>>> import numpy as np
>>> from numpy import linalg as LA
>>> np.set_printoptions(suppress=True, linewidth=100)
>>> K = np.loadtxt("out9.csv", delimiter=",")
>>> print(K)
[[ 0.  2. -1.]
 [-2.  0.  0.]
 [ 1.  0.  0.]]
>>> left, sig, vt = LA.svd(K, full_matrices=False)
>>> print(np.round(vt @ vt.T, 3) + 0)
[[1. 0. 0.]
 [0. 1. 0.]
 [0. 0. 1.]]
>>> print(np.cumsum(sig ** 2) / np.sum(sig ** 2))
[0.5 1.  1. ]
>>> print(sig.round(3) + 0)
[2.236 2.236 0.   ]
>>> print(np.round(left.T @ K @ vt.T, 3) + 0)
[[2.236 0.    0.   ]
 [0.    2.236 0.   ]
 [0.    0.    0.   ]]
>>> x0 = np.array([7, 0, 5])
>>> print(np.round(LA.eigvals(K).real, 3))
[0. 0. 0.]
>>> Q = LA.solve(np.eye(3) - K, np.eye(3) + K)
>>> print(np.round(Q @ Q.T, 3) + 0)
[[1. 0. 0.]
 [0. 1. 0.]
 [0. 0. 1.]]
>>> Y = np.array([[1, 1], [1, -1]])
>>> rng = np.random.default_rng(75665)
>>> A = np.kron(Y, np.kron(Y, Y))[rng.permutation(8)][:3]
>>> print(A)
[[ 1  1  1  1 -1 -1 -1 -1]
 [ 1  1 -1 -1 -1 -1  1  1]
 [ 1 -1  1 -1  1 -1  1 -1]]
>>> A @ A
Traceback (most recent call last):
  File "<python-input-18>", line 1, in <module>
    A @ A
    ~~^~~
ValueError: matmul: Input operand 1 has a mismatch in its core dimension 0, with gufunc signature (n?,k),(k,m?)->(n?,m?) (size 3 is different from 8)
>>> gram = A.T @ A
>>> print(np.allclose(gram, gram.T))
True
>>> print((A @ A.T).shape)
(3, 3)
>>> print(np.trace(gram), (A ** 2).sum())
24 24
>>> print(LA.matrix_rank(gram))
3
>>> print(np.round(LA.eigvalsh(gram)[::-1], 3) + 0)
[8. 8. 8. 0. 0. 0. 0. 0.]
>>> print(gram)
[[ 3  1  1 -1 -1 -3  1 -1]
 [ 1  3 -1  1 -3 -1 -1  1]
 [ 1 -1  3  1  1 -1 -1 -3]
 [-1  1  1  3 -1  1 -3 -1]
 [-1 -3  1 -1  3  1  1 -1]
 [-3 -1 -1  1  1  3 -1  1]
 [ 1 -1 -1 -3  1 -1  3  1]
 [-1  1 -3 -1 -1  1  1  3]]
>>> rank = LA.matrix_rank(gram)
>>> print(rank)
3
>>> N = LA.svd(gram)[2][rank:].T
>>> print([int(LA.matrix_rank(gram[:, :j + 1])) for j in range(8)])
[1, 2, 3, 3, 3, 3, 3, 3]
>>> print(LA.matrix_rank(gram.T @ gram), LA.matrix_rank(gram @ gram.T))
3 3
>>> print(N.shape)
(8, 5)
>>> x0 = np.array([1, 0, 0, 2, 2, 2, 1, 2])
>>> print(A @ np.ones(8))
[0. 0. 0.]
>>> print(np.einsum("ij,j->i", A, x0))
[-4 -2 -2]
>>> print(A @ np.eye(8)[5])
[-1. -1. -1.]
>>> print(A * x0)
[[ 1  0  0  2 -2 -2 -1 -2]
 [ 1  0  0 -2 -2 -2  1  2]
 [ 1  0  0 -2  2 -2  1 -2]]
>>> print((A @ x0).argmax())
1
>>> print((A * x0).sum(axis=1))
[-4 -2 -2]
>>> print(LA.norm(A @ x0) <= LA.norm(A, 2) * LA.norm(x0) + 1e-9)
True
>>> print(round(float(LA.norm(A, 2)), 3))
2.828
>>> print(round(float(LA.norm(A[0] - A[2])), 3))
4.0
>>> print(A[0] @ A[2])
0
>>> print(round(LA.norm(A, "nuc"), 3))
8.485
>>> print(np.round(LA.norm(A, axis=0), 3))
[1.732 1.732 1.732 1.732 1.732 1.732 1.732 1.732]
>>> print(round(LA.norm(A) ** 2 / LA.norm(A, 2) ** 2, 3))
3.0
>>> left, sig = LA.svd(A)
Traceback (most recent call last):
  File "<python-input-46>", line 1, in <module>
    left, sig = LA.svd(A)
    ^^^^^^^^^
ValueError: too many values to unpack (expected 2)
>>> left, sig, vt = LA.svd(A, full_matrices=False)
>>> print(np.round(np.cumsum(sig ** 2) / np.sum(sig ** 2), 3))
[0.333 0.667 1.   ]
>>> print(np.round(left.T @ A @ vt.T, 3) + 0)
[[2.828 0.    0.   ]
 [0.    2.828 0.   ]
 [0.    0.    2.828]]
>>> print(np.allclose(left * sig @ vt, A))
True
>>> print(sig / sig[0])
[1. 1. 1.]
>>> M = np.array([[-7, 6, -9],
...     [-10, 14, -11],
...     [-16, 19, -5],
...     [-23, 20, -10],
...     [-19, 24, -13],
...     [-18, 27, -20],
...     [-21, 20, -18],
...     [-30, 21, -27],
...     [-34, 20, -18],
...     [-27, 15, -24],
...     [-29, 13, -24],
...     [-32, 18, -25],
...     [-41, 14, -23],
...     [-50, 11, -29],
...     [-53, 7, -29],
...     [-46, 15, -25],
...     [-54, 17, -33],
...     [-60, 24, -29]])
>>> basis = M[[2, 16]].astype(float)
>>> for _ in range(7):
...     labels = LA.norm(M[:, None] - basis, axis=-1).argmin(axis=1)
...     basis = np.array([M[labels == j].mean(axis=0) for j in range(2)])
... 
>>> print(labels)
[0 0 0 0 0 0 0 0 0 0 0 0 1 1 1 1 1 1]
>>> print(np.abs(basis[1] - basis[0]).argmax())
0
>>> print(np.bincount(labels))
[12  6]
>>> print(np.round(basis[1] - basis[0], 3))
[-28.5    -3.417 -11.   ]
>>> Y = np.array([[-3, 5], [-5, -5], [0, 4]])
>>> print(np.einsum("ik,kj->ji", M, Y))
[[  -9  -40  -47  -31  -63  -81  -37  -15    2    6   22    6   53   95  124   63   77   60]
 [-101 -164 -195 -255 -267 -305 -277 -363 -342 -306 -306 -350 -367 -421 -416 -405 -487 -536]]
>>> print(np.einsum("ik,kj->ij", M, Y))
[[  -9 -101]
 [ -40 -164]
 [ -47 -195]
 [ -31 -255]
 [ -63 -267]
 [ -81 -305]
 [ -37 -277]
 [ -15 -363]
 [   2 -342]
 [   6 -306]
 [  22 -306]
 [   6 -350]
 [  53 -367]
 [  95 -421]
 [ 124 -416]
 [  63 -405]
 [  77 -487]
 [  60 -536]]
>>> print(np.vstack([M, Y.T]).shape)
(20, 3)
>>> print(LA.matrix_rank(M @ Y))
2
>>> print(Y.T @ M.T)
[[  -9  -40  -47  -31  -63  -81  -37  -15    2    6   22    6   53   95  124   63   77   60]
 [-101 -164 -195 -255 -267 -305 -277 -363 -342 -306 -306 -350 -367 -421 -416 -405 -487 -536]]
>>> print(np.einsum("ij->j", M))
[-570  305 -372]
>>> print(LA.matrix_rank(np.vstack([M, Y.T])))
3
>>> E = np.load("w.npy")
>>> print(E)
[[1.    0.    0.    0.   ]
 [0.    1.    0.    0.   ]
 [0.333 0.    0.667 0.   ]
 [0.    0.    0.    1.   ]]
>>> # rows sum to 1
>>> Y = A + rng.integers(-2, 3, (3, 1)) @ rng.integers(-2, 3, (1, 8))
>>> print(Y)
[[-1 -3  1  1 -1 -5  1 -5]
 [ 1  1 -1 -1 -1 -1  1  1]
 [ 0 -3  1 -1  1 -3  2 -3]]
>>> print(LA.matrix_rank(Y - A, tol=1e-8))
1
>>> print(np.abs(Y - A).sum(axis=1))
[16  0  8]
>>> print(np.round(LA.svd(Y - A, compute_uv=False), 3) + 0)
[8.367 0.    0.   ]
>>> print(Y - A)
[[-2 -4  0  0  0 -4  2 -4]
 [ 0  0  0  0  0  0  0  0]
 [-1 -2  0  0  0 -2  1 -2]]
>>> Q, evecs = LA.qr(M[:, :1])[0], LA.qr(M[:, 1:])[0]
>>> sig = LA.svd(Q.T @ evecs, compute_uv=False)
>>> print((sig > 0.9).sum())
1
>>> print(np.round(LA.norm(Q @ Q.T - evecs @ evecs.T, 2), 3))
1.0
>>> feats = np.load("case12.npy")
>>> print(feats)
[[-0.1   -1.5    0.302]
 [-0.1   -0.1    0.283]
 [-0.2   -0.1    0.636]
 [ 2.4    0.2   -7.185]
 [ 0.6   -1.6   -1.696]
 [ 0.6   -1.5   -1.868]
 [-0.1   -0.8    0.253]
 [-1.2   -0.4    3.579]
 [ 0.4    1.9   -1.198]
 [-0.4    0.9    1.173]
 [ 0.4   -1.8   -1.133]
 [-1.5    1.4    4.563]
 [ 0.2   -2.5   -0.527]
 [ 0.     1.3   -0.07 ]
 [ 0.6   -0.1   -1.802]
 [ 1.4    1.5   -4.248]
 [ 0.4    0.3   -1.218]
 [ 0.    -0.9    0.024]
 [-1.3   -0.7    3.924]
 [ 0.9   -1.    -2.727]
 [-0.2    0.     0.693]
 [ 1.3   -0.5   -3.872]
 [-0.4   -1.     1.19 ]]
>>> Xc = feats - feats.mean(axis=0)
>>> left, sig, vt = LA.svd(Xc, full_matrices=False)
>>> print(np.round(sig ** 2 / (sig ** 2).sum(), 3) + 0)
[0.854 0.146 0.   ]
>>> print(np.round(Xc.mean(axis=0), 3) + 0)
[0. 0. 0.]
>>> print(np.searchsorted(np.cumsum(sig ** 2) / (sig ** 2).sum(), 0.9) + 1)
2
>>> print(LA.matrix_rank(Xc))
3
>>> Y = np.c_[feats[:, :2] @ np.array([[-3, 1], [-1, -2]]), np.array([3, 1, 1, 3, 0, 3, 3, 3, 3, 0, 3, 3, 1, 0, 1, 1, 1, 3, 2, 3, 0, 3, 1])]
>>> print(Y.round(3))
[[ 1.8  2.9  3. ]
 [ 0.4  0.1  1. ]
 [ 0.7  0.   1. ]
 [-7.4  2.   3. ]
 [-0.2  3.8  0. ]
 [-0.3  3.6  3. ]
 [ 1.1  1.5  3. ]
 [ 4.  -0.4  3. ]
 [-3.1 -3.4  3. ]
 [ 0.3 -2.2  0. ]
 [ 0.6  4.   3. ]
 [ 3.1 -4.3  3. ]
 [ 1.9  5.2  1. ]
 [-1.3 -2.6  0. ]
 [-1.7  0.8  1. ]
 [-5.7 -1.6  1. ]
 [-1.5 -0.2  1. ]
 [ 0.9  1.8  3. ]
 [ 4.6  0.1  2. ]
 [-1.7  2.9  3. ]
 [ 0.6 -0.2  0. ]
 [-3.4  2.3  3. ]
 [ 2.2  1.6  1. ]]
>>> print(np.round(LA.norm(LA.qr(feats)[0].T @ Y, axis=0) ** 2 / ((Y ** 2).sum(axis=0) + 1e-12), 3))
[1.    1.    0.126]
>>> print(LA.matrix_rank(Y))
3
>>> d = LA.norm(feats[:, None] - feats[None], axis=-1)
>>> print(np.flatnonzero(d[0] < d.mean() / 2))
[ 0  1  2  6 10 12 17 20 22]
>>> print(d[:5, :5].round(3))
[[0.    1.4   1.443 8.074 2.119]
 [1.4   0.    0.367 7.881 2.58 ]
 [1.443 0.367 0.    8.247 2.886]
 [8.074 7.881 8.247 0.    6.051]
 [2.119 2.58  2.886 6.051 0.   ]]
>>> print(d.shape)
(23, 23)
